$ ipython --no-banner

In [1]: import numpy as np

In [2]: np.set_printoptions(suppress=True, linewidth=200)

In [3]: K = np.load("layer14.npy")

In [4]: print(K)
[[-2.  -1.8  1.2  1.9]
 [-5.2 -5.3  3.5  5. ]
 [ 3.7  3.6 -2.5 -3.5]
 [ 3.3  3.1 -2.1 -3.2]
 [ 0.3  0.4 -0.1 -0.3]
 [-6.1 -6.2  4.3  6.1]
 [-0.6 -0.7  0.5  0.8]
 [-2.9 -2.7  2.   3. ]
 [-6.4 -6.2  4.2  6.2]
 [-4.8 -4.4  3.3  4.6]
 [-4.2 -4.1  2.6  4.2]
 [-3.3 -3.4  2.2  3.5]
 [ 0.  -0.2  0.  -0.1]
 [ 3.3  3.4 -2.1 -3.2]
 [ 1.5  1.7 -1.4 -1.8]
 [ 1.   1.  -0.5 -0.9]
 [ 3.8  3.6 -2.6 -3.7]
 [-2.9 -2.9  1.9  2.9]
 [ 0.1  0.   0.   0. ]
 [ 2.8  2.9 -1.9 -2.7]
 [-0.7 -0.8  0.4  0.8]
 [ 0.9  1.1 -0.9 -1. ]
 [ 0.4  0.3 -0.1 -0.2]
 [-3.1 -3.1  1.9  3.2]
 [-3.5 -3.4  2.3  3.4]
 [ 2.6  3.1 -1.8 -2.7]
 [-3.5 -3.7  2.4  3.7]
 [ 1.4  1.1 -1.  -1.3]
 [-1.7 -1.7  1.2  1.6]
 [ 1.   1.1 -0.7 -1.2]
 [-3.8 -3.8  2.7  3.8]
 [ 2.6  2.8 -1.7 -2.6]
 [-3.4 -3.3  2.1  3.2]
 [-0.6 -0.7  0.4  0.4]
 [-7.6 -7.6  4.8  7.5]]

In [5]: lab = K[:, 3] > np.median(K[:, 3])

In [6]: f = K[lab].mean(axis=0) - K[~lab].mean(axis=0)

In [7]: print(f.round(1))
[-5.4 -5.4  3.6  5.4]

In [8]: print(np.argsort(-np.abs(f).round(6), kind="stable"))
[0 1 3 2]

In [9]: print(lab.astype(int))
[1 1 0 0 0 1 0 1 1 1 1 1 0 0 0 0 0 1 0 0 0 0 0 1 1 0 1 0 1 0 1 0 1 0 1]

In [10]: gram = K.T @ K

In [11]: print(np.round(np.diag(gram), 1))
[378.1 374.9 167.4 369.2]

In [12]: print(np.round(np.linalg.svd(K, compute_uv=False) ** 2, 1))
[1288.3    0.6    0.4    0.3]

In [13]: print(np.round(np.linalg.eigvalsh(gram)[::-1], 1))
[1288.3    0.6    0.4    0.3]

In [14]: print(gram.round(1))
[[ 378.1  376.  -251.1 -373.3]
 [ 376.   374.9 -249.9 -371.6]
 [-251.1 -249.9  167.4  248.2]
 [-373.3 -371.6  248.2  369.2]]

In [15]: print(np.allclose(gram, gram.T))
True

In [16]: Z = K[[30, 29]].astype(float)

In [17]: for _ in range(5):
    ...:     lab = np.linalg.norm(K[:, None] - Z, axis=-1).argmin(axis=1)
    ...:     Z = np.array([K[lab == j].mean(axis=0) for j in range(2)])
    ...: 

In [18]: print(lab)
[0 0 1 1 1 0 1 0 0 0 0 0 1 1 1 1 1 0 1 1 1 1 1 0 0 1 0 1 0 1 0 1 0 1 0]

In [19]: print(Z.round(1))
[[-4.  -4.   2.7  4. ]
 [ 1.4  1.4 -1.  -1.4]]

In [20]: print(np.bincount(lab))
[16 19]

In [21]: d = np.linalg.norm(K[:, None] - K[None], axis=-1)

In [22]: print(d[31].round(6).argsort(kind="stable")[:4])
[31 19 25  3]

In [23]: print(np.round(np.linalg.norm(K - K.mean(axis=0), axis=1), 1))
[ 1.5  7.6  8.7  7.9  2.6  9.5  0.7  3.4  9.7  6.7  5.7  4.3  1.9  8.1  5.2  3.7  8.9  3.4  2.   7.2  0.6  3.9  2.5  3.8  4.4  7.2  4.8  4.4  1.2  4.   5.1  6.9  4.1  0.9 12. ]

In [24]: print(np.flatnonzero(d[31] < d.mean() / 2))
[ 2  3 13 14 15 16 19 21 25 27 29 31]
